>>> import numpy as np
>>> np.set_printoptions(precision=2, suppress=True, linewidth=140)
>>> W0 = np.loadtxt("a.csv", delimiter=",")
>>> W0
array([[ 0.,  2.,  1.,  2.],
       [ 0.,  0., -2.,  2.],
       [ 0.,  0.,  0., -2.],
       [ 0.,  0.,  0.,  0.]])
>>> A2 = np.array([[-4, -1, 2], [5, 4, 5], [-7, -7, 5], [5, 0, -9]])
>>> np.linalg.matrix_rank(np.vstack([W0, A2.T]))
np.int64(4)
>>> np.linalg.matrix_rank(W0 @ A2)
np.int64(3)
>>> np.einsum("ik,kj->ij", W0, A2)
array([[ 13.,   1.,  -3.],
       [ 24.,  14., -28.],
       [-10.,   0.,  18.],
       [  0.,   0.,   0.]])
>>> A2 @ W0
Traceback (most recent call last):
  File "<python-input-8>", line 1, in <module>
    A2 @ W0
    ~~~^~~~
ValueError: matmul: Input operand 1 has a mismatch in its core dimension 0, with gufunc signature (n?,k),(k,m?)->(n?,m?) (size 4 is different from 3)
>>> np.einsum("ij,ij->i", W0, W0)
array([9., 8., 4., 0.])
>>> X = np.load("layer11.npy")
>>> X
array([[ 0,  2,  1],
       [ 0,  1, -1],
       [ 0,  0,  2]])
>>> print([int(np.linalg.matrix_rank(np.linalg.matrix_power(X, p))) for p in range(1, 4)])
[2, 2, 2]
>>> try:
...     np.linalg.inv(X)
... except np.linalg.LinAlgError as e:
...     print(e)
... 
Singular matrix
>>> np.prod(np.diag(X)), round(np.linalg.det(X), 2)
(np.int64(0), np.float64(0.0))
>>> m1 = np.loadtxt("data.csv", delimiter=",")
>>> m1
array([[ 0.65,  0.47, -0.09],
       [ 0.47,  0.33, -0.07],
       [-0.09, -0.07,  0.01]])
>>> evals, V = np.linalg.eigh(m1)
>>> vec = np.array([2, -1, 2])
>>> round(float(vec @ m1 @ vec / (vec @ vec)), 2), round(evals[0], 2), evals[-1]
(0.07, np.float64(-0.0), np.float64(1.0))
>>> V * np.maximum(evals, 0) @ V.T
array([[ 0.65,  0.47, -0.09],
       [ 0.47,  0.33, -0.07],
       [-0.09, -0.07,  0.01]])
>>> np.round(vec @ m1 @ vec, 2)
np.float64(0.65)
>>> (np.sign(V[:, -1].round(6)) == np.sign(V[0, -1].round(6))).astype(int)
array([1, 1, 0])
>>> evals, V = np.linalg.eigh(m1)
>>> print(np.round(V.T @ V, 2) + 0)
[[1. 0. 0.]
 [0. 1. 0.]
 [0. 0. 1.]]
>>> print(np.abs(V[:, -1]).round(6).argmax())
0
>>> np.round(np.linalg.eigvalsh(m1 @ m1), 2) + 0
array([0., 0., 1.])
>>> np.round(V.T @ m1 @ V, 2) + 0
array([[0., 0., 0.],
       [0., 0., 0.],
       [0., 0., 1.]])
>>> m1 @ np.linalg.pinv(m1) @ m1
array([[ 0.65,  0.47, -0.09],
       [ 0.47,  0.33, -0.07],
       [-0.09, -0.07,  0.01]])
>>> np.linalg.lstsq(m1[:-1].T, m1[-1])[2]
np.int32(1)
>>> Uu, sv, VT = np.linalg.svd(m1)
>>> np.argmax(sv[:-1] / (sv[1:] + 1e-6)) + 1
np.int64(1)
>>> A2 = Uu[:, :1] @ np.diag(sv[:1]) @ VT[:1]
>>> round(np.abs(m1 - A2).max(), 2)
np.float64(0.0)
>>> print(round(np.linalg.norm(m1 - A2) / np.linalg.norm(m1), 2))
0.0
>>> np.linalg.matrix_rank(m1, rtol=0.05)
np.int64(1)
>>> A = np.load("test14.npy")
>>> A
array([[ 1.88, -0.67],
       [-0.67, -1.88]])
>>> # equal to its transpose
>>> [round(float(np.linalg.det(A[:i, :i])), 2) + 0 for i in range(1, 3)]
[1.88, -3.98]
>>> np.all(np.linalg.eigvalsh(A) > 0)
np.False_
>>> print(round(np.linalg.eigvalsh(A).min(), 2))
-2.0
>>> evals, V = np.linalg.eigh(A)
>>> np.linalg.svd(A, compute_uv=False)
array([2., 2.])
>>> np.linalg.eigvalsh(A @ A)
array([3.98, 3.98])
>>> np.abs(V[:, -1]).round(6).argmax()
np.int64(0)
>>> np.round(V.T @ A @ V, 2) + 0
array([[-2.,  0.],
       [ 0.,  2.]])
>>> np.unique(evals.round(6) + 0, return_counts=True)[1]
array([1, 1])
>>> print(evals.sum(), np.trace(A))
0.0 0.0
>>> print(V @ np.diag(evals) @ V.T)
[[ 1.88 -0.67]
 [-0.67 -1.88]]
>>> (evals > 1e-8).sum(), (evals < -1e-8).sum()
(np.int64(1), np.int64(1))
>>> np.round(V.T @ V, 2) + 0
array([[1., 0.],
       [0., 1.]])
>>> print(np.abs(V[:, -1]))
[0.99 0.17]
>>> evals
array([-2.,  2.])
>>> print(A.reshape(-1, 2))
[[ 1.88 -0.67]
 [-0.67 -1.88]]
>>> t3 = A.reshape(2, 2, -1)
>>> t3.sum(axis=1)
array([[ 1.21],
       [-2.55]])
>>> np.einsum("ihd,jhd->hij", t3, t3).shape
(2, 2, 2)
>>> evals, V = np.linalg.eig(A)
>>> np.sort(np.linalg.eigvals(np.linalg.inv(A)))
array([-0.5,  0.5])
>>> A @ V[:, 0] - evals[0] * V[:, 0]
array([0., 0.])
>>> evals
array([ 2., -2.])
>>> F = np.array([[7, 0, 0], [2, 3, 0], [2, 1, -9]])
>>> vec = np.array([8, 2, 4])
>>> F @ vec
array([ 56,  22, -18])
>>> np.einsum("ij,j->i", F, vec)
array([ 56,  22, -18])
>>> print(F @ (2 * vec))
[112  44 -36]
>>> print(np.sign((F @ vec).round(6)))
[ 1  1 -1]
